% ipython --no-banner

In [1]: import numpy as np

In [2]: np.set_printoptions(suppress=True, linewidth=140)

In [3]: tidy = lambda a: np.round(a, 3) + 0

In [4]: feats = np.array([[2, -4, -4, 2, -4],
   ...:     [3, -6, -6, 3, -6],
   ...:     [-2, 4, 4, -2, 4],
   ...:     [2, -4, -4, 2, -4],
   ...:     [2, -4, -4, 2, -4],
   ...:     [-3, 6, 6, -3, 6],
   ...:     [0, 0, 0, 0, 0]])

In [5]: feats.sum(axis=0)
Out[5]: array([ 4, -8, -8,  4, -8])

In [6]: tidy(feats.mean(axis=0))
Out[6]: array([ 0.571, -1.143, -1.143,  0.571, -1.143])

In [7]: feats[:, 5]
---------------------------------------------------------------------------
IndexError                                Traceback (most recent call last)
Cell In[7], line 1
----> 1 feats[:, 5]

IndexError: index 5 is out of bounds for axis 1 with size 5

In [8]: np.unravel_index(np.abs(feats).argmax(), feats.shape)
Out[8]: (np.int64(1), np.int64(1))

In [9]: np.diff(feats, axis=0)
Out[9]: 
array([[ 1, -2, -2,  1, -2],
       [-5, 10, 10, -5, 10],
       [ 4, -8, -8,  4, -8],
       [ 0,  0,  0,  0,  0],
       [-5, 10, 10, -5, 10],
       [ 3, -6, -6,  3, -6]])

In [10]: tidy(np.linalg.svd(feats, compute_uv=False))
Out[10]: array([21.817,  0.   ,  0.   ,  0.   ,  0.   ])

In [11]: np.zeros(7, 5)
---------------------------------------------------------------------------
TypeError                                 Traceback (most recent call last)
Cell In[11], line 1
----> 1 np.zeros(7, 5)

TypeError: Cannot interpret '5' as a data type

In [12]: left, sv, vt = np.linalg.svd(feats, full_matrices=False)

In [13]: tidy(left.T @ left)
Out[13]: 
array([[1., 0., 0., 0., 0.],
       [0., 1., 0., 0., 0.],
       [0., 0., 1., 0., 0.],
       [0., 0., 0., 1., 0.],
       [0., 0., 0., 0., 1.]])

In [14]: tidy(sv)
Out[14]: array([21.817,  0.   ,  0.   ,  0.   ,  0.   ])

In [15]: tidy(np.abs(vt[0]))
Out[15]: array([0.267, 0.535, 0.535, 0.267, 0.535])

In [16]: tidy(sv / sv[0])
Out[16]: array([1., 0., 0., 0., 0.])

In [17]: tidy(vt @ vt.T)
Out[17]: 
array([[1., 0., 0., 0., 0.],
       [0., 1., 0., 0., 0.],
       [0., 0., 1., 0., 0.],
       [0., 0., 0., 1., 0.],
       [0., 0., 0., 0., 1.]])

In [18]: np.cumsum(sv ** 2) / np.sum(sv ** 2)
Out[18]: array([1., 1., 1., 1., 1.])

In [19]: def softmax(z):
    ...:     e = np.exp(z - z.max(axis=-1, keepdims=True))
    ...:     return e / e.sum(axis=-1, keepdims=True)
    ...: 

In [20]: tidy(softmax(10 * feats[2]))
Out[20]: array([0.   , 0.333, 0.333, 0.   , 0.333])

In [21]: att = feats @ feats.T / np.sqrt(5)

In [22]: softmax(att).round(6).argmax(axis=1)
Out[22]: array([1, 1, 5, 1, 1, 5, 0])

In [23]: tidy(softmax(att))
Out[23]: 
array([[0.   , 1.   , 0.   , 0.   , 0.   , 0.   , 0.   ],
       [0.   , 1.   , 0.   , 0.   , 0.   , 0.   , 0.   ],
       [0.   , 0.   , 0.   , 0.   , 0.   , 1.   , 0.   ],
       [0.   , 1.   , 0.   , 0.   , 0.   , 0.   , 0.   ],
       [0.   , 1.   , 0.   , 0.   , 0.   , 0.   , 0.   ],
       [0.   , 0.   , 0.   , 0.   , 0.   , 1.   , 0.   ],
       [0.143, 0.143, 0.143, 0.143, 0.143, 0.143, 0.143]])

In [24]: x = np.array([3, -1, -2, 0, -1])

In [25]: np.sign((feats @ x).round(6))
Out[25]: array([ 1,  1, -1,  1,  1, -1,  0])

In [26]: feats @ x
Out[26]: array([ 22,  33, -22,  22,  22, -33,   0])

In [27]: np.einsum("ij,j->i", feats, x)
Out[27]: array([ 22,  33, -22,  22,  22, -33,   0])

In [28]: feats @ np.eye(5)[4]
Out[28]: array([-4., -6.,  4., -4., -4.,  6.,  0.])

In [29]: feats @ (2 * x)
Out[29]: array([ 44,  66, -44,  44,  44, -66,   0])

In [30]: feats @ np.ones(5)
Out[30]: array([ -8., -12.,   8.,  -8.,  -8.,  12.,   0.])

In [31]: feats * x
Out[31]: 
array([[  6,   4,   8,   0,   4],
       [  9,   6,  12,   0,   6],
       [ -6,  -4,  -8,   0,  -4],
       [  6,   4,   8,   0,   4],
       [  6,   4,   8,   0,   4],
       [ -9,  -6, -12,   0,  -6],
       [  0,   0,   0,   0,   0]])

In [32]: np.argsort(-np.linalg.norm(feats, axis=0).round(6), kind="stable")[:3]
Out[32]: array([1, 2, 4])

In [33]: np.linalg.matrix_rank(feats, rtol=0.1)
Out[33]: np.int64(1)

In [34]: tidy(np.linalg.norm(feats, 2) / np.linalg.norm(feats))
Out[34]: np.float64(1.0)

In [35]: [round(float(x), 3) for x in np.linalg.svd(feats, compute_uv=False)[:3]]
Out[35]: [21.817, 0.0, 0.0]

In [36]: data = np.array([[-2, 0, 1, -2, -3, -3, -3, 3],
    ...:     [3, 3, -3, -2, -2, -1, 2, -3],
    ...:     [3, 3, -3, -2, -2, -1, 2, -3]])

In [37]: r = np.linalg.matrix_rank(data)

In [38]: r
Out[38]: np.int64(2)

In [39]: null = np.linalg.svd(data)[2][r:].T

In [40]: [int(np.linalg.matrix_rank(data[:, :j + 1])) for j in range(8)]
Out[40]: [1, 2, 2, 2, 2, 2, 2, 2]

In [41]: [int(np.linalg.matrix_rank(np.delete(data, i, axis=0))) for i in range(3)]
Out[41]: [1, 2, 2]

In [42]: [int(np.linalg.matrix_rank(data[:i])) for i in range(1, len(data) + 1)]
Out[42]: [1, 2, 2]

In [43]: [round(float(x), 3) for x in np.linalg.svd(data, compute_uv=False)[:3]]
Out[43]: [10.111, 6.385, 0.0]

In [44]: np.argsort(-np.linalg.norm(data, axis=0).round(6), kind="stable")[:3]
Out[44]: array([7, 0, 2])

In [45]: np.linalg.cond(data) > 100
Out[45]: np.True_

In [46]: np.linalg.matrix_rank(data, rtol=0.1)
Out[46]: np.int64(2)

In [47]: np.unique(data.round(6), axis=0).shape
Out[47]: (2, 8)

In [48]: tidy(data @ np.linalg.pinv(data) @ data)
Out[48]: 
array([[-2.,  0.,  1., -2., -3., -3., -3.,  3.],
       [ 3.,  3., -3., -2., -2., -1.,  2., -3.],
       [ 3.,  3., -3., -2., -2., -1.,  2., -3.]])

In [49]: try:
    ...:     np.linalg.inv(data)
    ...: except np.linalg.LinAlgError as e:
    ...:     print(repr(e))
    ...: 
LinAlgError('Last 2 dimensions of the array must be square')

In [50]: tidy(np.linalg.norm(data, axis=0))
Out[50]: array([4.69 , 4.243, 4.359, 3.464, 4.123, 3.317, 4.123, 5.196])

In [51]: tidy(np.linalg.norm(data, axis=1))
Out[51]: array([6.708, 7.   , 7.   ])

In [52]: tidy(np.linalg.norm(data, 2))
Out[52]: np.float64(10.111)

In [53]: tidy(np.linalg.norm(data) ** 2 / np.linalg.norm(data, 2) ** 2)
Out[53]: np.float64(1.399)

In [54]: E = np.load("m.npy")

In [55]: E
Out[55]: 
array([[ 2, -1,  2, -1,  0,  1, -1,  2,  2],
       [ 2,  2, -1,  2, -1,  0,  1, -1,  2],
       [ 2,  2,  2, -1,  2, -1,  0,  1, -1],
       [-1,  2,  2,  2, -1,  2, -1,  0,  1],
       [ 1, -1,  2,  2,  2, -1,  2, -1,  0],
       [ 0,  1, -1,  2,  2,  2, -1,  2, -1],
       [-1,  0,  1, -1,  2,  2,  2, -1,  2],
       [ 2, -1,  0,  1, -1,  2,  2,  2, -1],
       [-1,  2, -1,  0,  1, -1,  2,  2,  2]])

In [56]: tidy(np.sort(np.abs(np.fft.fft(E[0])))), tidy(np.sort(np.linalg.svd(E, compute_uv=False)))
Out[56]: 
(array([2.319, 2.319, 4.189, 4.189, 4.583, 4.583, 5.298, 5.298, 6.   ]),
 array([2.319, 2.319, 4.189, 4.189, 4.583, 4.583, 5.298, 5.298, 6.   ]))

In [57]: np.allclose(E @ E.T, E.T @ E)
Out[57]: True

In [58]: E @ np.ones(9)
Out[58]: array([6., 6., 6., 6., 6., 6., 6., 6., 6.])

In [59]: E @ (-1.0) ** np.arange(9)
Out[59]: array([ 4.,  0.,  4., -6.,  8., -8.,  6., -2.,  0.])

In [60]: rng = np.random.default_rng(1148)

In [61]: out = E + rng.integers(-2, 3, (9, 7)) @ rng.integers(-2, 3, (7, 9))

In [62]: out
Out[62]: 
array([[  4,   0,  -2, -11,   2,   2,  -7,  -8,   1],
       [ -3,  -4,   0,  -2,  -6,  -6,   5,  -3,   1],
       [  0,  -2,  10,  -1,   1,  -5,  -4,   4, -12],
       [  0,   1,   7,  -1,  -2,  -7,  -5,   5,   0],
       [  0,  -8,  10,   0,  -3,   5,  -9,  -5,   3],
       [ -1,   4,   1,   4,   3,   1,  -3,   4, -12],
       [ -1,   2,   3,  -4,   5,  -7,   3,   0,   2],
       [  3,   1,   3,  -4,  -6,  -3,  -9,   4,  -3],
       [ -4,   2,  -1,   3,  -3,   0,   3,   4,  -4]])

In [63]: np.abs(out - E).sum(axis=1)
Out[63]: array([37, 34, 37, 30, 47, 25, 21, 36, 20])
